% python3 -q
>>> import numpy as np
>>> import numpy.linalg as la
>>> np.set_printoptions(suppress=True, linewidth=200)
>>> def rd(a):
...     return np.round(a, 3) + 0
... 
>>> m1 = np.load("arr.npy")
>>> m1
array([[ 0.235,  0.653, -0.119],
       [-0.159, -0.478,  0.08 ],
       [ 0.778,  0.998, -0.478],
       [-0.508, -0.949,  0.273],
       [-0.446, -0.915,  0.235],
       [-0.38 , -0.862,  0.197],
       [-0.38 , -0.862,  0.197],
       [-0.08 , -0.254,  0.04 ],
       [-0.273, -0.721,  0.139],
       [ 0.537,  0.96 , -0.291],
       [-0.31 , -0.778,  0.159],
       [ 0.345,  0.824, -0.178],
       [-0.508, -0.949,  0.273],
       [-0.38 , -0.862,  0.197],
       [ 0.592,  0.976, -0.327],
       [ 0.446,  0.915, -0.235],
       [-0.565, -0.969,  0.31 ],
       [ 0.   ,  0.   ,  0.   ],
       [-0.508, -0.949,  0.273],
       [-0.664, -0.989,  0.38 ],
       [-0.04 , -0.129,  0.02 ],
       [ 0.508,  0.949, -0.273],
       [-0.197, -0.572,  0.1  ],
       [-0.273, -0.721,  0.139],
       [ 0.273,  0.721, -0.139],
       [ 0.446,  0.915, -0.235],
       [-0.119, -0.371,  0.06 ],
       [-0.08 , -0.254,  0.04 ],
       [-0.31 , -0.778,  0.159],
       [ 0.414,  0.892, -0.217]])
>>> cen = (m1 - m1.mean(axis=0)) / m1.std(axis=0)
>>> np.argwhere(np.abs(cen) > 2)
array([[2, 0],
       [2, 2]])
>>> rd(cen.std(axis=0))
array([1., 1., 1.])
>>> beta = la.lstsq(np.delete(cen, 0, axis=1), cen[:, 0])[0]
>>> np.abs(beta).argmax()
np.int64(1)
>>> rd(beta)
array([ 0.205, -0.8  ])
>>> W1 = np.array([[-2, -3, -1, 3, -1, -4],
...     [-5, -3, 0, -2, -5, -4],
...     [-4, -2, -1, -4, -4, -5]])
>>> beta = np.array([3, -6, 8, 2, 5, 1])
>>> hid = np.maximum(m1 @ W1 + beta, 0)
>>> print(rd((hid > 0).mean(axis=0)))
[0.667 0.    1.    1.    1.    0.667]
>>> la.matrix_rank(hid)
np.int64(5)
>>> W2 = np.array([[-1, 1, -2],
...     [3, 1, -3],
...     [0, 2, -2],
...     [-1, 3, -3],
...     [1, 0, 1],
...     [-3, -1, 3]])
>>> W1 @ W2
array([[  1,   6,  -7],
       [  5, -10,   8],
       [ 13, -15,   9]])
>>> W2 = m1[[3, 9]].astype(float)
>>> for _ in range(7):
...     idx = la.norm(m1[:, None] - W2, axis=-1).argmin(axis=1)
...     W2 = np.array([m1[idx == j].mean(axis=0) for j in range(2)])
... 
>>> print(idx)
[1 0 1 0 0 0 0 0 0 1 0 1 0 0 1 1 0 0 0 0 0 1 0 0 1 1 0 0 0 1]
>>> rd(W2)
array([[-0.309, -0.668,  0.164],
       [ 0.457,  0.88 , -0.249]])
>>> rd(W2[1] - W2[0])
array([ 0.766,  1.548, -0.413])
>>> rng = np.random.default_rng(8707)
>>> idx = rng.integers(0, 2, 5)
>>> mat = (idx[:, None] == idx) * 5 + np.eye(5)
>>> mat
array([[6., 0., 5., 0., 5.],
       [0., 6., 0., 5., 0.],
       [5., 0., 6., 0., 5.],
       [0., 5., 0., 6., 0.],
       [5., 0., 5., 0., 6.]])
>>> evals, vecs = la.eigh(mat)
>>> vec = np.array([7, -5, -8, 4, -6])
>>> rd(vecs * np.sqrt(evals) @ vecs.T)
array([[2.   , 0.   , 1.   , 0.   , 1.   ],
       [0.   , 2.158, 0.   , 1.158, 0.   ],
       [1.   , 0.   , 2.   , 0.   , 1.   ],
       [0.   , 1.158, 0.   , 2.158, 0.   ],
       [1.   , 0.   , 1.   , 0.   , 2.   ]])
>>> (np.sign(vecs[:, -1].round(6)) == np.sign(vecs[0, -1].round(6))).astype(int)
array([1, 0, 1, 0, 1])
>>> rd(vec @ mat @ vec / (vec @ vec)), rd(evals[0]), evals[-1]
(np.float64(2.316), np.float64(1.0), np.float64(16.0))
>>> rd(vecs * np.maximum(evals, 0) @ vecs.T)
array([[6., 0., 5., 0., 5.],
       [0., 6., 0., 5., 0.],
       [5., 0., 6., 0., 5.],
       [0., 5., 0., 6., 0.],
       [5., 0., 5., 0., 6.]])
>>> rd(vecs * np.abs(evals) @ vecs.T)
array([[6., 0., 5., 0., 5.],
       [0., 6., 0., 5., 0.],
       [5., 0., 6., 0., 5.],
       [0., 5., 0., 6., 0.],
       [5., 0., 5., 0., 6.]])
>>> np.abs(mat).sum(axis=1).max(), np.abs(evals).max()
(np.float64(16.0), np.float64(16.0))
>>> idx = m1[:, 0] > np.median(m1[:, 0])
>>> f = m1[idx].mean(axis=0) - m1[~idx].mean(axis=0)
>>> np.argsort(-np.abs(f).round(6), kind="stable")
array([1, 0, 2])
>>> J = np.load("w.npy")
>>> rd(J)
array([[-0.389, -0.278, -0.833, -0.278],
       [-0.278,  0.944, -0.167, -0.056],
       [-0.833, -0.167,  0.5  , -0.167],
       [-0.278, -0.056, -0.167,  0.944]])
>>> f = np.array([1, -1, 2])
>>> print(rd(np.correlate(J[2], J[3], "full")))
[-0.787 -0.019  0.546  0.     0.046 -0.13   0.046]
>>> rd(np.convolve(J[2], f))
array([-0.833,  0.667, -1.   , -1.   ,  1.167, -0.333])
>>> evals, vecs = la.eig(J)
>>> rd(np.sort(la.eigvals(J @ J)))
array([1., 1., 1., 1.])
>>> rd(J @ vecs[:, 0] - evals[0] * vecs[:, 0])
array([0., 0., 0., 0.])
>>> rd(np.sort(la.eigvals(la.inv(J))))
array([-1.+0.j,  1.+0.j,  1.+0.j,  1.+0.j])
>>> evals, vecs = la.eigh(J)
>>> vec = np.array([2, 1, 0, 0])
>>> rd(np.abs(J).sum(axis=1).max()), rd(np.abs(evals).max())
(np.float64(1.778), np.float64(1.0))
>>> rd(la.norm(J[2] - J[3]))
np.float64(1.414)
>>> rd(J[2] @ J[3])
np.float64(0.0)
>>> rd(la.norm(J, axis=0))
array([1., 1., 1., 1.])
>>> rd(la.norm(J, axis=1))
array([1., 1., 1., 1.])
>>> rd(la.norm(J, 2))
np.float64(1.0)
>>> rd(la.norm(J, 1)), rd(la.norm(J, np.inf))
(np.float64(1.778), np.float64(1.778))
>>> feats = np.loadtxt("layer12.csv", delimiter=",")
>>> feats
array([[ 1.912, -0.145,  2.003],
       [ 4.972,  1.966,  1.027],
       [ 2.885,  1.082,  1.186],
       [-5.98 , -2.137, -1.949],
       [-5.044, -2.009, -1.106]])
>>> blk = np.stack([feats, 5 * feats, feats[::-1]])
>>> print((blk @ feats.T).shape)
(3, 5, 5)
>>> la.matrix_rank(blk)
array([3, 3, 3])
>>> out = np.array([[-3, -5, 4], [8, -3, -3], [3, 8, 4]])
>>> la.matrix_rank(feats @ out)
np.int64(3)
>>> out @ feats
Traceback (most recent call last):
  File "<python-input-64>", line 1, in <module>
    out @ feats
    ~~~~^~~~~~~
ValueError: matmul: Input operand 1 has a mismatch in its core dimension 0, with gufunc signature (n?,k),(k,m?)->(n?,m?) (size 5 is different from 3)
>>> rd(np.einsum("ij->j", feats))
array([-1.255, -1.243,  1.161])
>>> np.vstack([feats, out.T]).shape
(8, 3)
>>> Q = feats.astype(float).copy()
>>> for j in range(3):
...     Q[:, j] -= Q[:, :j] @ (Q[:, :j].T @ Q[:, j])
...     Q[:, j] /= la.norm(Q[:, j])
... 
>>> rd(Q.T @ Q)
array([[1., 0., 0.],
       [0., 1., 0.],
       [0., 0., 1.]])
>>> vec = np.array([0, 0, 3])
>>> y = feats @ vec
>>> rd(la.pinv(feats) @ feats)
array([[1., 0., 0.],
       [0., 1., 0.],
       [0., 0., 1.]])
>>> rd(y)
array([ 6.009,  3.081,  3.558, -5.847, -3.318])
>>> rd(la.solve(feats.T @ feats, feats.T @ y))
array([0., 0., 3.])
>>> try:
...     la.solve(feats, y)
... except la.LinAlgError as e:
...     print("failed:", e)
... 
failed: Last 2 dimensions of the array must be square
>>> y = y + 0.05 * rng.normal(size=5)
>>> print(rd(y))
[ 5.96   3.121  3.639 -5.874 -3.324]
>>> beta, *_ = la.lstsq(feats, y)
>>> print(beta.round())
[-0.  0.  3.]
>>> [round(float(la.norm(la.solve(feats.T @ feats + lam * np.eye(3), feats.T @ y))), 2) for lam in (0, 1, 10, 100)]
[3.15, 2.12, 0.99, 0.46]
>>> vec = np.array([2, -1, 3, 3])
>>> a = np.maximum(J @ vec, 0)
>>> rd(a)
array([0.   , 0.   , 0.   , 1.833])
>>> rd(np.tanh(J @ vec))
array([-0.999, -0.974, -0.462,  0.95 ])
>>> print(rd(J * (a > 1e-9)[:, None]))
[[ 0.     0.     0.     0.   ]
 [ 0.     0.     0.     0.   ]
 [ 0.     0.     0.     0.   ]
 [-0.278 -0.056 -0.167  0.944]]
>>> np.flatnonzero(a > 1e-9)
array([3])
